$ ipython --no-banner

In [1]: import numpy as np

In [2]: np.set_printoptions(precision=2, suppress=True, linewidth=140, floatmode="fixed")

In [3]: W0 = np.loadtxt("data.csv", delimiter=",")

In [4]: W0
Out[4]: 
array([[ 0.60, -0.20, -0.50, -2.10,  0.70, -0.90, -1.20,  1.00, -0.50],
       [ 2.00, -1.20, -0.60,  1.10,  0.00,  0.90,  0.40,  0.50,  0.20],
       [ 1.00, -0.80,  1.30,  0.10,  0.20, -0.40, -0.10, -1.30, -1.90],
       [-0.40, -1.00,  1.30,  0.00, -0.80,  0.30, -2.40, -1.20, -1.40],
       [-0.60,  0.10, -1.40,  0.40,  0.80, -1.40,  0.80,  0.70, -0.80],
       [ 0.10,  0.80, -1.90, -0.10,  1.00, -0.40, -0.80, -1.50,  1.00],
       [ 0.00,  1.30, -0.20,  0.00,  0.20,  0.50,  2.80, -0.90, -0.40],
       [ 0.80, -0.70,  0.50, -1.30,  0.60, -0.70,  0.90,  1.50,  0.00],
       [-2.00,  0.00,  2.10,  1.20,  0.40, -2.10, -2.00,  0.80,  0.30]])

In [5]: def softmax(z):
   ...:     e = np.exp(z - z.max(axis=-1, keepdims=True))
   ...:     return e / e.sum(axis=-1, keepdims=True)
   ...: 

In [6]: softmax(W0[6] + -1)
Out[6]: array([0.04, 0.14, 0.03, 0.04, 0.05, 0.06, 0.61, 0.02, 0.02])

In [7]: print(softmax(W0[6]))
[0.04 0.14 0.03 0.04 0.05 0.06 0.61 0.02 0.02]

In [8]: att = W0 @ W0.T / np.sqrt(9)

In [9]: np.round(softmax(att + np.triu(np.full(att.shape, -np.inf), 1)), 2) + 0
Out[9]: 
array([[1.00, 0.00, 0.00, 0.00, 0.00, 0.00, 0.00, 0.00, 0.00],
       [0.04, 0.96, 0.00, 0.00, 0.00, 0.00, 0.00, 0.00, 0.00],
       [0.05, 0.06, 0.89, 0.00, 0.00, 0.00, 0.00, 0.00, 0.00],
       [0.02, 0.01, 0.10, 0.88, 0.00, 0.00, 0.00, 0.00, 0.00],
       [0.12, 0.06, 0.05, 0.02, 0.75, 0.00, 0.00, 0.00, 0.00],
       [0.05, 0.03, 0.02, 0.02, 0.06, 0.82, 0.00, 0.00, 0.00],
       [0.01, 0.02, 0.03, 0.00, 0.04, 0.02, 0.88, 0.00, 0.00],
       [0.22, 0.07, 0.05, 0.01, 0.08, 0.02, 0.05, 0.50, 0.00],
       [0.00, 0.00, 0.00, 0.01, 0.00, 0.00, 0.00, 0.00, 0.98]])

In [10]: softmax(att).round(6).argmax(axis=1)
Out[10]: array([0, 1, 2, 3, 4, 5, 6, 7, 8])

In [11]: print(np.round(softmax(att)[6] @ W0, 2) + 0)
[ 0.06  1.07 -0.24  0.00  0.25  0.34  2.42 -0.76 -0.40]

In [12]: u = np.array([1, 3, -1, 3, -2, -3, -2, -3, -3, -2])

In [13]: rng = np.random.default_rng(16049)

In [14]: arr = np.outer(rng.normal(size=13), u) + 0.3 * rng.normal(size=(13, 10))

In [15]: arr
Out[15]: 
array([[ 1.47,  4.07, -1.29,  3.93, -2.20, -3.88, -2.32, -3.59, -3.33, -3.27],
       [-0.52, -2.20,  0.56, -1.97,  1.37,  1.85,  1.49,  1.06,  1.33,  0.88],
       [ 0.44,  1.03, -0.06,  0.73, -0.34, -1.27, -0.55, -1.13, -1.25, -1.20],
       [ 0.16,  0.42, -0.27,  0.68, -0.31, -0.47, -0.43, -0.51, -0.71, -0.67],
       [ 1.54,  4.08, -0.93,  4.19, -3.05, -3.85, -3.34, -3.58, -3.81, -2.57],
       [-1.32, -3.13,  0.90, -3.75,  2.24,  3.32,  2.04,  3.49,  3.65,  2.00],
       [ 0.97,  3.39, -1.55,  3.36, -3.11, -4.10, -2.00, -3.95, -3.47, -2.65],
       [ 1.83,  5.30, -1.77,  4.73, -3.23, -4.99, -3.07, -5.01, -5.12, -3.04],
       [-0.99, -1.80,  0.20, -1.78,  1.60,  1.93,  1.77,  2.44,  1.98,  1.08],
       [-0.46, -1.70,  0.47, -1.49,  1.32,  1.83,  0.88,  2.01,  1.75,  0.66],
       [-1.01, -2.39,  0.91, -2.01,  1.25,  2.19,  1.50,  2.27,  2.23,  1.72],
       [ 0.93,  1.70, -0.38,  1.24, -1.00, -1.49, -0.59, -1.17, -1.35, -1.15],
       [ 2.51,  7.55, -2.42,  7.44, -5.31, -8.17, -4.79, -8.13, -7.50, -4.88]])

In [16]: np.abs(np.linalg.svd(arr)[2][-1])
Out[16]: array([0.45, 0.43, 0.32, 0.01, 0.23, 0.58, 0.20, 0.21, 0.03, 0.20])

In [17]: print([round(float(x), 2) for x in np.linalg.svd(arr, compute_uv=False)[:3]])
[32.19, 1.65, 1.54]

In [18]: W = np.array([[2, 4, 4],
    ...:     [1, 3, 5],
    ...:     [1, 0, 0],
    ...:     [1, 2, 5],
    ...:     [1, 0, 3],
    ...:     [4, 2, 1],
    ...:     [2, 1, 3],
    ...:     [3, 1, 0],
    ...:     [2, 3, 5],
    ...:     [3, 3, 3]])

In [19]: coef = np.array([0, 2, 1])

In [20]: act = np.maximum(arr @ W + coef, 0)

In [21]: np.linalg.matrix_rank(act)
Out[21]: np.int64(3)

In [22]: (act > 0).mean(axis=0)
Out[22]: array([0.38, 0.46, 0.46])

In [23]: (act > 0).astype(int)
Out[23]: 
array([[0, 0, 1],
       [1, 1, 0],
       [0, 0, 0],
       [0, 0, 0],
       [0, 0, 0],
       [1, 1, 1],
       [0, 0, 0],
       [0, 0, 0],
       [1, 1, 1],
       [1, 1, 1],
       [1, 1, 1],
       [0, 1, 1],
       [0, 0, 0]])

In [24]: C = np.array([[-1, 2], [0, 0], [-1, 1]])

In [25]: act @ C
Out[25]: 
array([[ -2.99,   2.99],
       [-15.56,  31.11],
       [  0.00,   0.00],
       [  0.00,   0.00],
       [  0.00,   0.00],
       [-36.48,  71.23],
       [  0.00,   0.00],
       [  0.00,   0.00],
       [-26.33,  48.33],
       [-20.61,  38.87],
       [-25.61,  49.51],
       [ -2.96,   2.96],
       [  0.00,   0.00]])
